$ python -q
>>> import numpy as np
>>> import numpy.linalg as la
>>> np.set_printoptions(suppress=True, linewidth=120)
>>> M = np.array([[4, 9, -5, -3, 4, 7],
...     [9, 7, -5, 5, 4, -6],
...     [5, 1, -4, -1, 2, -6],
...     [-5, -1, 8, -1, 8, 9]])
>>> rng = np.random.default_rng(440)
>>> A2 = M + rng.integers(-2, 3, (4, 3)) @ rng.integers(-2, 3, (3, 6))
>>> A2
array([[  0,  13, -13,  -3,  10,  -1],
       [  8,   6,  -8,   4,   3,  -6],
       [  3,   3, -10,   1,   8, -14],
       [ -5,  -3,   6,  -1,   7,   9]])
>>> np.abs(A2 - M).sum(axis=1)
array([30,  7, 26,  5])
>>> A2 - M
array([[-4,  4, -8,  0,  6, -8],
       [-1, -1, -3, -1, -1,  0],
       [-2,  2, -6,  2,  6, -8],
       [ 0, -2, -2,  0, -1,  0]])
>>> A2 = M / la.norm(M, axis=1, keepdims=True)
>>> cov = A2 @ A2.T
>>> np.argwhere(np.triu(np.abs(cov) > 0.95, 1))
array([], shape=(0, 2), dtype=int64)
>>> (np.abs(cov) > 0.9).astype(int)
array([[1, 0, 0, 0],
       [0, 1, 0, 0],
       [0, 0, 1, 0],
       [0, 0, 0, 1]])
>>> np.round(la.norm(A2, axis=1), 3)
array([1., 1., 1., 1.])
>>> cov.round(3)
array([[ 1.   ,  0.389,  0.141,  0.135],
       [ 0.389,  1.   ,  0.8  , -0.509],
       [ 0.141,  0.8  ,  1.   , -0.679],
       [ 0.135, -0.509, -0.679,  1.   ]])
>>> (cov - 2 * np.eye(4)).round(6).argmax(axis=1)
array([1, 2, 1, 0])
>>> cov = M.T @ M
>>> np.diag(cov)
array([147, 132, 130,  36, 100, 202])
>>> cov
array([[ 147,  109, -125,   33,   22, -101],
       [ 109,  132,  -92,    8,   58,    6],
       [-125,  -92,  130,  -14,   16,   91],
       [  33,    8,  -14,   36,   -2,  -54],
       [  22,   58,   16,   -2,  100,   64],
       [-101,    6,   91,  -54,   64,  202]])
>>> np.round(la.svd(M, compute_uv=False) ** 2, 3)
array([425.418, 236.991,  67.031,  17.56 ])
>>> np.trace(cov), (M ** 2).sum()
(np.int64(747), np.int64(747))
>>> data = np.load("data.npy")
>>> data
array([[-1,  2, -3],
       [ 2, -1,  2],
       [-3,  2, -1]])
>>> proj = np.triu(np.array([[-2, -1, -3], [-1, -3, -1], [-1, 1, 0]]), 1) + np.eye(3)
>>> A2 = proj @ data @ la.inv(proj)
>>> la.matrix_rank(A2)
np.int64(3)
>>> np.trace(A2), np.trace(data)
(np.float64(-3.0), np.int64(-3))
>>> np.round(np.poly(A2), 3)
array([  1.,   3., -14.,   8.])
>>> A2 = data[0, 0] * data[1:] - np.outer(data[1:, 0], data[0])
>>> A2
array([[ 0, -3,  4],
       [ 0,  4, -8]])
>>> la.matrix_rank(A2), la.matrix_rank(data)
(np.int64(2), np.int64(3))
>>> x = np.array([3, 1, 3])
>>> target = data @ x
>>> target
array([-10,  11, -10])
>>> np.round(la.solve(data, target + data[:, 2]), 3)
array([3., 1., 4.])
>>> np.round(la.solve(data, data[:, 1]), 3) + 0
array([0., 1., 0.])
>>> evals, vecs = la.eig(data)
>>> np.round(data @ vecs[:, 0] - evals[0] * vecs[:, 0], 3) + 0
array([0., 0., 0.])
>>> np.round(np.prod(evals), 3)
np.float64(-8.0)
>>> np.round(np.sort(la.eigvals(data.T)), 3)
array([-5.702,  0.702,  2.   ])
>>> J = np.loadtxt("run6.csv", delimiter=",")
>>> J.round(3)
array([[ -5.418,  15.544, -11.089,  -8.635,   0.911],
       [ -4.517,   8.49 ,  -6.584,  -2.992,   5.416],
       [ -3.564,  12.191,  -1.82 ,  -5.953,  10.18 ],
       [ -3.955,   7.555,  -3.777,  -2.244,   8.223],
       [ -2.762,  10.686,   2.19 ,  -4.749,  14.19 ],
       [ -3.859,  10.34 ,  -3.295,  -4.472,   8.705],
       [ -4.782,   4.233,  -7.91 ,   0.414,   4.09 ],
       [ -4.599,  11.189,  -6.994,  -5.151,   5.006],
       [ -4.361,   8.561,  -5.804,  -3.049,   6.196],
       [ -3.931,  -2.736,  -3.653,   5.989,   8.347],
       [ -4.796,  14.39 ,  -7.98 ,  -7.712,   4.02 ],
       [ -4.535,   5.321,  -6.676,  -0.457,   5.324],
       [ -3.825,   0.248,  -3.124,   3.601,   8.876],
       [ -4.308,   4.231,  -5.538,   0.415,   6.462],
       [ -4.134,   7.987,  -4.671,  -2.59 ,   7.329],
       [ -3.475,   1.665,  -1.373,   2.468,  10.627],
       [ -3.222,   1.665,  -0.11 ,   2.468,  11.89 ],
       [ -5.402,  12.582, -11.009,  -6.266,   0.991],
       [ -4.34 ,   8.172,  -5.7  ,  -2.738,   6.3  ],
       [ -4.793,  13.966,  -7.964,  -7.373,   4.036],
       [ -3.466,  -0.754,  -1.329,   4.404,  10.671],
       [ -4.344,  15.025,  -5.72 ,  -8.22 ,   6.28 ],
       [ -3.886,   7.496,  -3.428,  -2.197,   8.572],
       [ -3.086,   1.746,   0.57 ,   2.404,  12.57 ],
       [ -4.933,  10.938,  -8.663,  -4.95 ,   3.337]])
>>> Uu, sig, VT = la.svd(J)
>>> sig.round(3) + 0
array([65.707, 30.864, 16.291,  0.   ,  0.   ])
>>> A2 = Uu[:, :3] @ np.diag(sig[:3]) @ VT[:3]
>>> A2.round(3)
array([[ -5.418,  15.544, -11.089,  -8.635,   0.911],
       [ -4.517,   8.49 ,  -6.584,  -2.992,   5.416],
       [ -3.564,  12.191,  -1.82 ,  -5.953,  10.18 ],
       [ -3.955,   7.555,  -3.777,  -2.244,   8.223],
       [ -2.762,  10.686,   2.19 ,  -4.749,  14.19 ],
       [ -3.859,  10.34 ,  -3.295,  -4.472,   8.705],
       [ -4.782,   4.233,  -7.91 ,   0.414,   4.09 ],
       [ -4.599,  11.189,  -6.994,  -5.151,   5.006],
       [ -4.361,   8.561,  -5.804,  -3.049,   6.196],
       [ -3.931,  -2.736,  -3.653,   5.989,   8.347],
       [ -4.796,  14.39 ,  -7.98 ,  -7.712,   4.02 ],
       [ -4.535,   5.321,  -6.676,  -0.457,   5.324],
       [ -3.825,   0.248,  -3.124,   3.601,   8.876],
       [ -4.308,   4.231,  -5.538,   0.415,   6.462],
       [ -4.134,   7.987,  -4.671,  -2.59 ,   7.329],
       [ -3.475,   1.665,  -1.373,   2.468,  10.627],
       [ -3.222,   1.665,  -0.11 ,   2.468,  11.89 ],
       [ -5.402,  12.582, -11.009,  -6.266,   0.991],
       [ -4.34 ,   8.172,  -5.7  ,  -2.738,   6.3  ],
       [ -4.793,  13.966,  -7.964,  -7.373,   4.036],
       [ -3.466,  -0.754,  -1.329,   4.404,  10.671],
       [ -4.344,  15.025,  -5.72 ,  -8.22 ,   6.28 ],
       [ -3.886,   7.496,  -3.428,  -2.197,   8.572],
       [ -3.086,   1.746,   0.57 ,   2.404,  12.57 ],
       [ -4.933,  10.938,  -8.663,  -4.95 ,   3.337]])
>>> rank = la.matrix_rank(J)
>>> rank
np.int64(3)
>>> ns = la.svd(J)[2][rank:].T
>>> la.matrix_rank(J.T @ J), la.matrix_rank(J @ J.T)
(np.int64(3), np.int64(3))
>>> [int(la.matrix_rank(np.delete(J, i, axis=0))) for i in range(25)]
[3, 3, 3, 3, 3, 3, 3, 3, 3, 3, 3, 3, 3, 3, 3, 3, 3, 3, 3, 3, 3, 3, 3, 3, 3]
>>> np.allclose(J @ ns, 0)
True
>>> [int(la.matrix_rank(J[:i])) for i in range(1, len(J) + 1)]
[1, 2, 3, 3, 3, 3, 3, 3, 3, 3, 3, 3, 3, 3, 3, 3, 3, 3, 3, 3, 3, 3, 3, 3, 3]
>>> C = J[[18, 6]].astype(float)
>>> for _ in range(5):
...     z = la.norm(J[:, None] - C, axis=-1).argmin(axis=1)
...     C = np.array([J[z == j].mean(axis=0) for j in range(2)])
... 
>>> z
array([0, 0, 0, 0, 0, 0, 1, 0, 0, 1, 0, 1, 1, 1, 0, 1, 1, 0, 0, 0, 1, 0, 0, 1, 0])
>>> np.abs(C[1] - C[0]).argmax()
np.int64(1)
>>> C.round(3)
array([[-4.354, 10.945, -5.769, -4.956,  6.231],
       [-3.848,  1.736, -3.238,  2.412,  8.762]])
>>> t = np.radians(36)
>>> r_ = np.eye(5)
>>> r_[4, 4] = r_[1, 1] = np.cos(t)
>>> r_[4, 1], r_[1, 4] = -np.sin(t), np.sin(t)
>>> r_.round(3)
array([[ 1.   ,  0.   ,  0.   ,  0.   ,  0.   ],
       [ 0.   ,  0.809,  0.   ,  0.   ,  0.588],
       [ 0.   ,  0.   ,  1.   ,  0.   ,  0.   ],
       [ 0.   ,  0.   ,  0.   ,  1.   ,  0.   ],
       [ 0.   , -0.588,  0.   ,  0.   ,  0.809]])
>>> A2 = J @ r_.T
>>> np.allclose(J @ J.T, A2 @ A2.T)
True
>>> np.round(np.abs(A2 - J).max(axis=0), 3)
array([ 0.   ,  7.055,  0.   ,  0.   , 10.031])
>>> mat = np.array([[1.0, -3.0, 0.0, 0.0, 0.0],
...     [-3.0, 0.0, -3.0, 0.0, 0.0],
...     [0.0, -3.0, 3.0, -3.0, 0.0],
...     [0.0, 0.0, -3.0, 3.0, -3.0],
...     [0.0, 0.0, 0.0, -3.0, -3.0]])
>>> z = rng.permutation(3)
>>> z
array([1, 2, 0])
>>> A2 = data[z][:, z]
>>> np.round(np.sort(np.abs(la.eigvals(A2))), 3)
array([0.702, 2.   , 5.702])
>>> np.diag(A2)
array([-1, -1, -1])
>>> round(la.det(A2), 3), round(la.det(data[z]), 3)
(np.float64(-8.0), np.float64(-8.0))
>>> np.allclose(A2, data)
False
>>> O, r_ = la.qr(mat)
>>> round(float(abs(r_[0, 0])), 3), round(la.norm(mat[:, 0]), 3)
(3.162, np.float64(3.162))
>>> z = rng.permutation(5)
>>> z
array([0, 2, 4, 1, 3])
>>> A2 = mat[z][:, z]
>>> np.trace(A2)
np.float64(4.0)
>>> np.allclose(A2, mat)
False
>>> np.round(la.det(A2), 3), np.round(la.det(mat[z]), 3)
(np.float64(405.0), np.float64(-405.0))
>>> K = np.load("out12.npy")
>>> K
array([[ 1.992,  3.122,  1.852,  2.11 ],
       [-7.115,  5.781,  8.052, -7.032],
       [13.194,  3.095, -1.903, 13.032],
       [ 8.153,  1.012, -1.972,  8.053]])
>>> A2 = np.array([[-3, 0, 2], [3, 2, 0]])
>>> C = np.kron(A2, K)
>>> la.matrix_rank(C)
np.int64(8)
>>> C.shape
(8, 12)
>>> blk = np.stack([K, -2 * K, K[::-1]])
>>> np.round(blk.sum(axis=0), 3)
array([[  6.161,  -2.11 ,  -3.824,   5.943],
       [ 20.309,  -2.686,  -9.955,  20.064],
       [-20.309,   2.686,   9.955, -20.064],
       [ -6.161,   2.11 ,   3.824,  -5.943]])
>>> la.matrix_rank(blk.reshape(3, -1))
np.int64(2)
>>> blk.shape
(3, 4, 4)
